In [1]: import numpy as np

In [2]: np.set_printoptions(precision=1, suppress=True, linewidth=200)

In [3]: def rnd(a):
   ...:     return np.round(a, 1) + 0
   ...: 

In [4]: M = np.load("w.npy")

In [5]: M
Out[5]: 
array([[3., 1., 0., 0., 0., 0.],
       [0., 3., 1., 0., 0., 0.],
       [0., 0., 3., 1., 0., 0.],
       [0., 0., 0., 3., 1., 0.],
       [0., 0., 0., 0., 3., 1.],
       [0., 0., 0., 0., 0., 3.]])

In [6]: np.allclose(M @ M.T, M.T @ M)
Out[6]: False

In [7]: M @ M
Out[7]: 
array([[9., 6., 1., 0., 0., 0.],
       [0., 9., 6., 1., 0., 0.],
       [0., 0., 9., 6., 1., 0.],
       [0., 0., 0., 9., 6., 1.],
       [0., 0., 0., 0., 9., 6.],
       [0., 0., 0., 0., 0., 9.]])

In [8]: rnd(np.linalg.det(M))
Out[8]: np.float64(729.0)

In [9]: M.inv()
Traceback (most recent call last):
  Cell In[9], line 1
    M.inv()
AttributeError: 'numpy.ndarray' object has no attribute 'inv'


In [10]: B = np.linalg.inv(M)

In [11]: rnd(np.linalg.det(M) * B)
Out[11]: 
array([[243., -81.,  27.,  -9.,   3.,  -1.],
       [  0., 243., -81.,  27.,  -9.,   3.],
       [  0.,   0., 243., -81.,  27.,  -9.],
       [  0.,   0.,   0., 243., -81.,  27.],
       [  0.,   0.,   0.,   0., 243., -81.],
       [  0.,   0.,   0.,   0.,   0., 243.]])

In [12]: rnd(np.linalg.inv(B))
Out[12]: 
array([[3., 1., 0., 0., 0., 0.],
       [0., 3., 1., 0., 0., 0.],
       [0., 0., 3., 1., 0., 0.],
       [0., 0., 0., 3., 1., 0.],
       [0., 0., 0., 0., 3., 1.],
       [0., 0., 0., 0., 0., 3.]])

In [13]: rng = np.random.default_rng(433)

In [14]: z = rng.permutation(6)

In [15]: z
Out[15]: array([1, 5, 3, 0, 2, 4])

In [16]: B = M[z][:, z]

In [17]: np.diag(B)
Out[17]: array([3., 3., 3., 3., 3., 3.])

In [18]: rnd(np.sort(np.abs(np.linalg.eigvals(B))))
Out[18]: array([3., 3., 3., 3., 3., 3.])

In [19]: np.allclose(B, M)
Out[19]: False

In [20]: x0 = np.array([3, 2, 1, 1, 2, 1])

In [21]: target = M @ x0

In [22]: c, lr = np.zeros(6), 1 / np.linalg.norm(M, 2) ** 2

In [23]: for i in range(15):
    ...:     c -= lr * M.T @ (M @ c - target)
    ...:     if i % 5 == 0: print(i, round(np.linalg.norm(M @ c - target), 1))
    ...: 
0 2.9
5 0.2
10 0.0

In [24]: rnd(c)
Out[24]: array([3., 2., 1., 1., 2., 1.])

In [25]: rnd(np.linalg.cond(M))
Out[25]: np.float64(1.8)

In [26]: X = np.loadtxt("run10.csv", delimiter=",")

In [27]: X
Out[27]: 
array([[ 15.,  15.,  15.,   5.,  15., -10., -15.,  -5.,   0.],
       [ 12.,  12.,  12.,   4.,  12.,  -8., -12.,  -4.,   0.],
       [ 15.,  15.,  15.,   5.,  15., -10., -15.,  -5.,   0.]])

In [28]: # columns 0 and 1 are equal

In [29]: rank = np.linalg.matrix_rank(X)

In [30]: rank
Out[30]: np.int64(1)

In [31]: N = np.linalg.svd(X)[2][rank:].T

In [32]: [int(np.linalg.matrix_rank(X[:i])) for i in range(1, len(X) + 1)]
Out[32]: [1, 1, 1]

In [33]: np.allclose(X @ N, 0)
Out[33]: True

In [34]: rnd(N @ N.T)
Out[34]: 
array([[ 0.8, -0.2, -0.2, -0.1, -0.2,  0.1,  0.2,  0.1,  0. ],
       [-0.2,  0.8, -0.2, -0.1, -0.2,  0.1,  0.2,  0.1,  0. ],
       [-0.2, -0.2,  0.8, -0.1, -0.2,  0.1,  0.2,  0.1,  0. ],
       [-0.1, -0.1, -0.1,  1. , -0.1,  0. ,  0.1,  0. ,  0. ],
       [-0.2, -0.2, -0.2, -0.1,  0.8,  0.1,  0.2,  0.1,  0. ],
       [ 0.1,  0.1,  0.1,  0. ,  0.1,  0.9, -0.1,  0. ,  0. ],
       [ 0.2,  0.2,  0.2,  0.1,  0.2, -0.1,  0.8, -0.1,  0. ],
       [ 0.1,  0.1,  0.1,  0. ,  0.1,  0. , -0.1,  1. ,  0. ],
       [ 0. ,  0. ,  0. ,  0. ,  0. ,  0. ,  0. ,  0. ,  1. ]])

In [35]: rnd(np.linalg.norm(X, axis=0))
Out[35]: array([24.4, 24.4, 24.4,  8.1, 24.4, 16.2, 24.4,  8.1,  0. ])

In [36]: rnd(np.linalg.norm(X, 2))
Out[36]: np.float64(58.0)

In [37]: rnd(np.linalg.norm(X[1], 1)), rnd(np.linalg.norm(X[1], np.inf))
Out[37]: (np.float64(76.0), np.float64(12.0))

In [38]: np.linalg.norm(X, axis=1).argmax()
Out[38]: np.int64(0)

In [39]: rnd(np.linalg.norm(X, 1)), rnd(np.linalg.norm(X, np.inf))
Out[39]: (np.float64(42.0), np.float64(95.0))

In [40]: rnd(np.linalg.norm(X) ** 2 / np.linalg.norm(X, 2) ** 2)
Out[40]: np.float64(1.0)

In [41]: rnd(np.linalg.norm(X[1] - X[2]))
Out[41]: np.float64(7.1)

In [42]: mat = np.loadtxt("test16.csv", delimiter=",")

In [43]: mat
Out[43]: 
array([[ 0.3, -3.9,  8.3,  0.7,  3.9,  1.4],
       [ 4.4,  1.4, -0.1, -1.5, -1.7, -0.9],
       [-2. , -4.5,  1.2, -1.5, -1. ,  1.1],
       [-2. ,  0.2,  3.9, -1.8, -0.8,  1.7],
       [ 2.4,  3.9,  1.9,  0.2, -1.1, -1.1],
       [ 2. , -0.4, -3.7, -0.1, -1.5,  2.7],
       [ 0.4, -3.5,  1.5,  0.4,  0.5,  3.1],
       [ 3.9,  2.7, -1.3,  1.6, -3.1,  0.7],
       [ 2.7, -5.3,  2.9,  3.2,  0.7, -1.3],
       [ 3.1,  1.4,  3. ,  0.8,  1.6, -1.9],
       [ 2.6,  0.7,  2.6,  4.7,  0.8,  1. ],
       [ 2.3,  2.4,  0.2,  1.3,  0.2, -1.1],
       [-5.3,  3.4,  5.2, -1.4, -1.2, -3.5],
       [-0.3,  0.4,  0.4, -1.2, -0.1,  1.6],
       [-3.5, -3.4, -0.2, -0.5, -2.2, -1.8],
       [ 0.6,  0.2,  0.1,  1.5,  0.3,  2. ],
       [-2.4,  3.8,  2.7, -1.4,  3.8, -0.9],
       [-2.3,  0.1,  3.1, -2.2, -0.7,  3.7],
       [-1.7,  0.3,  0.6,  1. , -1. , -1.6],
       [-2.8,  3.9, -4.4, -2.7,  1. ,  0.7],
       [ 4.2, -3.7, -6.1, -4.5,  2.7,  3. ],
       [-0.6,  2.1, -0.1,  1.1,  2.6,  4.6],
       [ 6.6,  0.4, -1.3, -3.3,  0. ,  1.1],
       [ 4.5, -1.9, -6.9, -2.2,  2.4, -0.3],
       [-2.4, -2. ,  1.6, -0.3, -0.6, -2.6],
       [-1.7,  0.7, -0.4, -1.7, -1.9, -0.1],
       [-1.5, -0.2, -0.2,  1.3,  1.7,  0.6],
       [ 0.7, -0.3,  0.9, -0.8, -1.1,  3.1],
       [-4.6, -1.7,  1.7,  0.3, -1.5,  2.3]])

In [44]: rnd(np.linalg.norm(mat) ** 2 / np.linalg.norm(mat, 2) ** 2)
Out[44]: np.float64(2.8)

In [45]: rnd(np.linalg.norm(mat, 1)), rnd(np.linalg.norm(mat, np.inf))
Out[45]: (np.float64(73.8), np.float64(24.2))

In [46]: rnd(np.linalg.norm(mat[12], 1)), rnd(np.linalg.norm(mat[12], np.inf))
Out[46]: (np.float64(20.0), np.float64(5.3))

In [47]: rnd(mat[12] @ mat[16])
Out[47]: np.float64(40.2)

In [48]: rnd(np.linalg.norm(mat[12] - mat[16]))
Out[48]: np.float64(6.8)
